$ python -q
>>> import numpy as np
>>> np.set_printoptions(precision=2, suppress=True, linewidth=120)
>>> def rd(a):
...     return np.round(a, 2) + 0
... 
>>> feats = np.loadtxt("layer1.csv", delimiter=",")
>>> feats
array([[  6.,   8.,   8.,   6.,   7.,   9.],
       [  6.,   8.,   8.,   6.,   7.,   9.],
       [  5.,   7.,   7.,   5.,   6.,   8.],
       [-10.,  -8.,  -8., -10.,  -9.,  -7.]])
>>> other = feats / np.linalg.norm(feats, axis=1, keepdims=True)
>>> C2 = other @ other.T
>>> rd(C2[3])
array([-0.96, -0.96, -0.96,  1.  ])
>>> rd(np.degrees(np.arccos(np.clip(C2[3, 0], -1, 1))))
np.float64(164.16)
>>> rd(np.linalg.norm(other, axis=1))
array([1., 1., 1., 1.])
>>> rd(C2)
array([[ 1.  ,  1.  ,  1.  , -0.96],
       [ 1.  ,  1.  ,  1.  , -0.96],
       [ 1.  ,  1.  ,  1.  , -0.96],
       [-0.96, -0.96, -0.96,  1.  ]])
>>> np.abs(np.diag(np.linalg.qr(feats)[1])) > 1e-9
array([ True,  True, False, False])
>>> rd(np.trace(np.linalg.pinv(feats) @ feats))
np.float64(2.0)
>>> blk = np.stack([feats, -1 * feats, feats[::-1]])
>>> rd(np.linalg.norm(blk, axis=(1, 2)))
array([36.96, 36.96, 36.96])
>>> blk.shape
(3, 4, 6)
>>> blk.sum(axis=0)
array([[-10.,  -8.,  -8., -10.,  -9.,  -7.],
       [  5.,   7.,   7.,   5.,   6.,   8.],
       [  6.,   8.,   8.,   6.,   7.,   9.],
       [  6.,   8.,   8.,   6.,   7.,   9.]])
>>> np.linalg.matrix_rank(blk)
array([2, 2, 2])
>>> F = np.loadtxt("a.csv", delimiter=",")
>>> F
array([[ -3.,   0.,   0.,  -2.,   3.,   2.,   2.,   0.],
       [ -3., -12.,   1.,   3.,  -3.,  -2.,  -1.,  -1.],
       [ -1.,   3.,  -5.,  -2.,  -2.,  -2.,  -1.,   2.],
       [  2.,  -3.,   3.,  13.,   2.,  -2.,   3.,   2.],
       [  2.,   0.,  -1.,   3.,   8.,   1.,   1.,  -3.],
       [  3.,  -3.,  -2.,   3.,   1.,  12.,   3.,   2.],
       [  2.,   3.,  -3.,   2.,   3.,   0.,  -3.,   3.],
       [  3.,   2.,   1.,   2.,  -2.,   1.,   3.,  10.]])
>>> x = np.array([0, 0, 2, 2, 0, 0, -1, -2])
>>> rhs = F @ x
>>> rhs
array([ -6.,  11., -17.,  25.,   9.,  -5.,  -5., -17.])
>>> rd(np.linalg.solve(F, F[:, 5]))
array([0., 0., 0., 0., 0., 1., 0., 0.])
>>> rd(np.linalg.solve(F.T, F[1]))
array([0., 1., 0., 0., 0., 0., 0., 0.])
>>> rng = np.random.default_rng(790)
>>> idx = rng.permutation(8)
>>> other = F[:, idx] * rng.choice([-1, 1], 8)
>>> other
array([[  3.,   2.,   0.,  -3.,  -2.,   0.,  -2.,  -0.],
       [  3.,  -1.,  -1.,   3.,   3., -12.,   2.,  -1.],
       [  1.,  -1.,   2.,   2.,  -2.,   3.,   2.,   5.],
       [ -2.,   3.,   2.,  -2.,  13.,  -3.,   2.,  -3.],
       [ -2.,   1.,  -3.,  -8.,   3.,   0.,  -1.,   1.],
       [ -3.,   3.,   2.,  -1.,   3.,  -3., -12.,   2.],
       [ -2.,  -3.,   3.,  -3.,   2.,   3.,  -0.,   3.],
       [ -3.,   3.,  10.,   2.,   2.,   2.,  -1.,  -1.]])
>>> U, _, Vh = np.linalg.svd(F.T @ other)
>>> rd(np.linalg.lstsq(F, other)[0])
array([[-1.,  0.,  0.,  0.,  0.,  0.,  0.,  0.],
       [ 0.,  0.,  0.,  0.,  0.,  1.,  0.,  0.],
       [ 0.,  0.,  0.,  0.,  0.,  0.,  0., -1.],
       [ 0.,  0.,  0.,  0.,  1.,  0.,  0.,  0.],
       [ 0.,  0.,  0., -1.,  0.,  0.,  0.,  0.],
       [ 0.,  0.,  0.,  0.,  0.,  0., -1.,  0.],
       [ 0.,  1.,  0.,  0.,  0.,  0.,  0.,  0.],
       [ 0.,  0.,  1.,  0.,  0.,  0.,  0.,  0.]])
>>> rd(U @ Vh)
array([[-1.,  0.,  0.,  0.,  0.,  0.,  0.,  0.],
       [ 0.,  0.,  0.,  0.,  0.,  1.,  0.,  0.],
       [ 0.,  0.,  0.,  0.,  0.,  0.,  0., -1.],
       [ 0.,  0.,  0.,  0.,  1.,  0.,  0.,  0.],
       [ 0.,  0.,  0., -1.,  0.,  0.,  0.,  0.],
       [ 0.,  0.,  0.,  0.,  0.,  0., -1.,  0.],
       [ 0.,  1.,  0.,  0.,  0.,  0.,  0.,  0.],
       [ 0.,  0.,  1.,  0.,  0.,  0.,  0.,  0.]])
